>>> import numpy as np
>>> from numpy import linalg as LA
>>> np.set_printoptions(precision=3, suppress=True, linewidth=120, floatmode="fixed")
>>> rnd = lambda a: np.round(a, 3) + 0
>>> arr = np.loadtxt("block18.csv", delimiter=",")
>>> rnd(arr)
array([[ 0.915, -0.638, -1.153,  0.713,  0.178,  0.214,  0.914, -0.072],
       [-0.289,  0.678, -0.683,  0.094, -1.457,  0.792, -0.112, -0.469],
       [ 0.674,  1.262,  0.473,  0.140,  0.679,  1.024,  0.343,  0.287],
       [-1.012,  0.960, -0.894,  0.189,  0.514, -0.746,  0.511,  0.371],
       [ 1.012,  0.712, -0.051, -0.568, -0.165, -1.085,  0.072, -0.967],
       [ 0.096, -0.207, -0.650, -1.737,  0.130,  0.430,  0.208,  0.513],
       [-0.337, -0.141,  0.868, -0.211, -0.603, -0.119,  1.641, -0.020],
       [-0.674, -0.225, -0.062, -0.211,  0.845,  0.588,  0.182, -1.534]])
>>> print(rnd(LA.svd(arr, compute_uv=False)))
[2.000 2.000 2.000 2.000 2.000 2.000 2.000 2.000]
>>> rnd(arr.T @ arr)
array([[4.000, 0.000, 0.000, 0.000, 0.000, 0.000, 0.000, 0.000],
       [0.000, 4.000, 0.000, 0.000, 0.000, 0.000, 0.000, 0.000],
       [0.000, 0.000, 4.000, 0.000, 0.000, 0.000, 0.000, 0.000],
       [0.000, 0.000, 0.000, 4.000, 0.000, 0.000, 0.000, 0.000],
       [0.000, 0.000, 0.000, 0.000, 4.000, 0.000, 0.000, 0.000],
       [0.000, 0.000, 0.000, 0.000, 0.000, 4.000, 0.000, 0.000],
       [0.000, 0.000, 0.000, 0.000, 0.000, 0.000, 4.000, 0.000],
       [0.000, 0.000, 0.000, 0.000, 0.000, 0.000, 0.000, 4.000]])
>>> print(rnd(arr @ arr.T))
[[4.000 0.000 0.000 0.000 0.000 0.000 0.000 0.000]
 [0.000 4.000 0.000 0.000 0.000 0.000 0.000 0.000]
 [0.000 0.000 4.000 0.000 0.000 0.000 0.000 0.000]
 [0.000 0.000 0.000 4.000 0.000 0.000 0.000 0.000]
 [0.000 0.000 0.000 0.000 4.000 0.000 0.000 0.000]
 [0.000 0.000 0.000 0.000 0.000 4.000 0.000 0.000]
 [0.000 0.000 0.000 0.000 0.000 0.000 4.000 0.000]
 [0.000 0.000 0.000 0.000 0.000 0.000 0.000 4.000]]
>>> M2 = LA.inv(arr)
>>> rnd(LA.det(arr) * LA.det(M2))
np.float64(1.0)
>>> rnd(arr @ M2)
array([[1.000, 0.000, 0.000, 0.000, 0.000, 0.000, 0.000, 0.000],
       [0.000, 1.000, 0.000, 0.000, 0.000, 0.000, 0.000, 0.000],
       [0.000, 0.000, 1.000, 0.000, 0.000, 0.000, 0.000, 0.000],
       [0.000, 0.000, 0.000, 1.000, 0.000, 0.000, 0.000, 0.000],
       [0.000, 0.000, 0.000, 0.000, 1.000, 0.000, 0.000, 0.000],
       [0.000, 0.000, 0.000, 0.000, 0.000, 1.000, 0.000, 0.000],
       [0.000, 0.000, 0.000, 0.000, 0.000, 0.000, 1.000, 0.000],
       [0.000, 0.000, 0.000, 0.000, 0.000, 0.000, 0.000, 1.000]])
>>> rnd(LA.cond(arr))
np.float64(1.0)
>>> rnd(LA.inv(M2))
array([[ 0.915, -0.638, -1.153,  0.713,  0.178,  0.214,  0.914, -0.072],
       [-0.289,  0.678, -0.683,  0.094, -1.457,  0.792, -0.112, -0.469],
       [ 0.674,  1.262,  0.473,  0.140,  0.679,  1.024,  0.343,  0.287],
       [-1.012,  0.960, -0.894,  0.189,  0.514, -0.746,  0.511,  0.371],
       [ 1.012,  0.712, -0.051, -0.568, -0.165, -1.085,  0.072, -0.967],
       [ 0.096, -0.207, -0.650, -1.737,  0.130,  0.430,  0.208,  0.513],
       [-0.337, -0.141,  0.868, -0.211, -0.603, -0.119,  1.641, -0.020],
       [-0.674, -0.225, -0.062, -0.211,  0.845,  0.588,  0.182, -1.534]])
>>> M2 = arr / LA.norm(arr, axis=1, keepdims=True)
>>> G = M2 @ M2.T
>>> print((G - 2 * np.eye(8)).round(6).argmax(axis=1))
[1 0 0 0 0 0 0 0]
>>> np.argwhere(np.triu(np.abs(G) > 0.95, 1))
array([], shape=(0, 2), dtype=int64)
>>> rnd(LA.norm(M2, axis=1))
array([1.000, 1.000, 1.000, 1.000, 1.000, 1.000, 1.000, 1.000])
>>> print((np.abs(G) > 0.9).astype(int))
[[1 0 0 0 0 0 0 0]
 [0 1 0 0 0 0 0 0]
 [0 0 1 0 0 0 0 0]
 [0 0 0 1 0 0 0 0]
 [0 0 0 0 1 0 0 0]
 [0 0 0 0 0 1 0 0]
 [0 0 0 0 0 0 1 0]
 [0 0 0 0 0 0 0 1]]
>>> feats = np.load("m.npy")
>>> feats
array([[3.000, 2.000, 2.000, 0.000, 0.000, 2.000, 2.000, 2.000],
       [2.000, 3.000, 2.000, 0.000, 0.000, 2.000, 2.000, 2.000],
       [2.000, 2.000, 3.000, 0.000, 0.000, 2.000, 2.000, 2.000],
       [0.000, 0.000, 0.000, 3.000, 2.000, 0.000, 0.000, 0.000],
       [0.000, 0.000, 0.000, 2.000, 3.000, 0.000, 0.000, 0.000],
       [2.000, 2.000, 2.000, 0.000, 0.000, 3.000, 2.000, 2.000],
       [2.000, 2.000, 2.000, 0.000, 0.000, 2.000, 3.000, 2.000],
       [2.000, 2.000, 2.000, 0.000, 0.000, 2.000, 2.000, 3.000]])
>>> low = LA.cholesky(feats)
>>> LA.eigvalsh(feats).min() > 0
np.True_
>>> rnd(feats / np.sqrt(np.outer(np.diag(feats), np.diag(feats))))
array([[1.000, 0.667, 0.667, 0.000, 0.000, 0.667, 0.667, 0.667],
       [0.667, 1.000, 0.667, 0.000, 0.000, 0.667, 0.667, 0.667],
       [0.667, 0.667, 1.000, 0.000, 0.000, 0.667, 0.667, 0.667],
       [0.000, 0.000, 0.000, 1.000, 0.667, 0.000, 0.000, 0.000],
       [0.000, 0.000, 0.000, 0.667, 1.000, 0.000, 0.000, 0.000],
       [0.667, 0.667, 0.667, 0.000, 0.000, 1.000, 0.667, 0.667],
       [0.667, 0.667, 0.667, 0.000, 0.000, 0.667, 1.000, 0.667],
       [0.667, 0.667, 0.667, 0.000, 0.000, 0.667, 0.667, 1.000]])
>>> rnd(np.diag(low) ** 2)
array([3.000, 1.667, 1.400, 3.000, 1.667, 1.286, 1.222, 1.182])
